% python3 -q
>>> import numpy as np
>>> from numpy import linalg as LA
>>> np.set_printoptions(suppress=True, linewidth=100)
>>> arr = np.load("x.npy")
>>> arr
array([[  0.7,   0.7,  -0.6],
       [ -0.6,  -0.3,  -1.2],
       [ -1.2,   0.1,   1.5],
       [ 14. , -16. , -10. ],
       [  0.1,  -1.6,  -1.2],
       [ -0.4,   1.5,  -0.9],
       [  0.6,   0. ,   0.6],
       [  0. ,  -0.2,   0.3],
       [  0.8,   0.5,   0.2],
       [  0.4,   0.1,   0.5],
       [ -0.8,  -1.6,  -0.3]])
>>> dist = LA.norm(arr[:, None] - arr[None], axis=-1)
>>> dist[:5, :5].round(1)
array([[ 0. ,  1.7,  2.9, 23.3,  2.5],
       [ 1.7,  0. ,  2.8, 23.2,  1.5],
       [ 2.9,  2.8,  0. , 24.9,  3.4],
       [23.3, 23.2, 24.9,  0. , 21.9],
       [ 2.5,  1.5,  3.4, 21.9,  0. ]])
>>> np.flatnonzero(dist[0] < dist.mean() / 2)
array([0, 1, 4, 5, 6, 7, 8, 9])
>>> (dist + 1e9 * np.eye(11)).round(6).argmin(axis=1)
array([ 8,  4,  7,  4, 10,  0,  9,  9,  9,  6,  4])
>>> dist.shape
(11, 11)
>>> dist.mean(axis=1).argmax()
np.int64(3)
>>> dist[0].round(6).argsort(kind="stable")[:4]
array([0, 8, 9, 5])
>>> Xs = (arr - arr.mean(axis=0)) / arr.std(axis=0)
>>> np.argwhere(np.abs(Xs) > 2)
array([[3, 0],
       [3, 1],
       [3, 2]])
>>> np.round(Xs.std(axis=0), 1)
array([1., 1., 1.])
>>> c = LA.lstsq(np.delete(Xs, 2, axis=1), Xs[:, 2])[0]
>>> round(1 - np.var(Xs[:, 2] - np.delete(Xs, 2, axis=1) @ c), 1)
np.float64(0.9)
>>> print(c.round(1))
[-0.5  0.5]
>>> Q, vecs = LA.qr(arr[:, :1])[0], LA.qr(arr[:, 1:])[0]
>>> sig = LA.svd(Q.T @ vecs, compute_uv=False)
>>> np.round(np.degrees(np.arccos(sig.clip(0, 1))), 1)
array([13.3])
>>> (sig > 0.9).sum()
np.int64(1)
>>> A2 = np.c_[arr[:, :1] @ np.array([[-1]]), np.array([-5, -2, -3, 1, 5, 5, -3, -4, -1, 5, 4])]
>>> A2
array([[ -0.7,  -5. ],
       [  0.6,  -2. ],
       [  1.2,  -3. ],
       [-14. ,   1. ],
       [ -0.1,   5. ],
       [  0.4,   5. ],
       [ -0.6,  -3. ],
       [  0. ,  -4. ],
       [ -0.8,  -1. ],
       [ -0.4,   5. ],
       [  0.8,   4. ]])
>>> np.round(LA.lstsq(arr, A2[:, 0])[0], 1) + 0
array([-1.,  0.,  0.])
>>> LA.matrix_rank(A2)
np.int64(2)
>>> np.round(LA.norm(LA.qr(arr)[0].T @ A2, axis=0) ** 2 / ((A2 ** 2).sum(axis=0) + 1e-12), 1)
array([1. , 0.2])
>>> np.round(LA.norm(A2 - arr @ LA.lstsq(arr, A2)[0], axis=0), 1) + 0
array([ 0. , 11.4])
>>> A2 = arr / LA.norm(arr, axis=1, keepdims=True)
>>> cov = A2 @ A2.T
>>> print((np.abs(cov) > 0.9).astype(int))
[[1 0 0 0 0 0 0 0 0 0 0]
 [0 1 0 0 0 0 1 0 0 1 0]
 [0 0 1 0 0 0 0 0 0 0 0]
 [0 0 0 1 0 0 0 0 0 0 0]
 [0 0 0 0 1 0 0 0 0 0 0]
 [0 0 0 0 0 1 0 0 0 0 0]
 [0 1 0 0 0 0 1 0 0 1 0]
 [0 0 0 0 0 0 0 1 0 0 0]
 [0 0 0 0 0 0 0 0 1 0 0]
 [0 1 0 0 0 0 1 0 0 1 0]
 [0 0 0 0 0 0 0 0 0 0 1]]
>>> np.round(LA.norm(A2, axis=1), 1)
array([1., 1., 1., 1., 1., 1., 1., 1., 1., 1., 1.])
>>> cov.round(1) + 0
array([[ 1. ,  0.1, -0.8,  0.2, -0.1,  0.6,  0.1, -0.8,  0.7,  0.1, -0.7],
       [ 0.1,  1. , -0.4,  0.3,  0.7,  0.4, -0.9, -0.6, -0.7, -1. ,  0.5],
       [-0.8, -0.4,  1. , -0.7, -0.5, -0.2,  0.1,  0.6, -0.3,  0.2,  0.1],
       [ 0.2,  0.3, -0.7,  1. ,  0.8, -0.5,  0.1,  0. ,  0.1, -0.1,  0.4],
       [-0.1,  0.7, -0.5,  0.8,  1. , -0.4, -0.4, -0.1, -0.5, -0.6,  0.8],
       [ 0.6,  0.4, -0.2, -0.5, -0.4,  1. , -0.5, -0.9,  0.1, -0.4, -0.6],
       [ 0.1, -0.9,  0.1,  0.1, -0.4, -0.5,  1. ,  0.6,  0.7,  1. , -0.4],
       [-0.8, -0.6,  0.6,  0. , -0.1, -0.9,  0.6,  1. , -0.1,  0.6,  0.4],
       [ 0.7, -0.7, -0.3,  0.1, -0.5,  0.1,  0.7, -0.1,  1. ,  0.8, -0.9],
       [ 0.1, -1. ,  0.2, -0.1, -0.6, -0.4,  1. ,  0.6,  0.8,  1. , -0.5],
       [-0.7,  0.5,  0.1,  0.4,  0.8, -0.6, -0.4,  0.4, -0.9, -0.5,  1. ]])
>>> round(np.degrees(np.arccos(np.clip(cov[0, 7], -1, 1))), 1)
np.float64(140.1)
>>> (cov - 2 * np.eye(11)).round(6).argmax(axis=1)
array([8, 4, 7, 4, 3, 0, 9, 2, 9, 6, 4])
>>> np.argwhere(np.triu(np.abs(cov) > 0.95, 1))
array([[1, 9],
       [6, 9]])
>>> rng = np.random.default_rng(1)
>>> z = rng.integers(0, 3, 4)
>>> X = np.triu((z[:, None] == z) & (rng.random((4, 4)) < 0.8), 1).astype(int)
>>> X += X.T
>>> print(X)
[[0 0 0 0]
 [0 0 0 0]
 [0 0 0 1]
 [0 0 1 0]]
>>> np.argsort(-LA.norm(X, axis=0).round(6), kind="stable")[:3]
array([2, 3, 0])
>>> LA.cond(X) > 100
np.True_
>>> E = np.array([[-0.5, 0.4, -0.2, -0.9],
...     [0.0, -0.5, 1.7, -1.6],
...     [-0.2, 0.6, 0.4, 2.0],
...     [1.0, -0.9, -0.6, 0.8],
...     [0.3, -0.1, -0.9, 0.7],
...     [-1.2, 0.1, -0.4, 1.3],
...     [0.7, 1.4, 1.1, -0.4],
...     [-0.2, 1.1, 0.2, -0.3],
...     [-0.4, 1.0, 1.2, 2.0],
...     [-0.1, 0.0, 0.5, -0.8]])
>>> E[8] = E[4] + 0.1 * rng.normal(size=4)
>>> E.round(1)
array([[-0.5,  0.4, -0.2, -0.9],
       [ 0. , -0.5,  1.7, -1.6],
       [-0.2,  0.6,  0.4,  2. ],
       [ 1. , -0.9, -0.6,  0.8],
       [ 0.3, -0.1, -0.9,  0.7],
       [-1.2,  0.1, -0.4,  1.3],
       [ 0.7,  1.4,  1.1, -0.4],
       [-0.2,  1.1,  0.2, -0.3],
       [ 0.2, -0.1, -0.9,  0.7],
       [-0.1,  0. ,  0.5, -0.8]])
>>> A2 = E / LA.norm(E, axis=1, keepdims=True)
>>> cov = A2 @ A2.T
>>> np.round(np.degrees(np.arccos(np.clip(cov[0, 6], -1, 1))), 1)
np.float64(80.8)
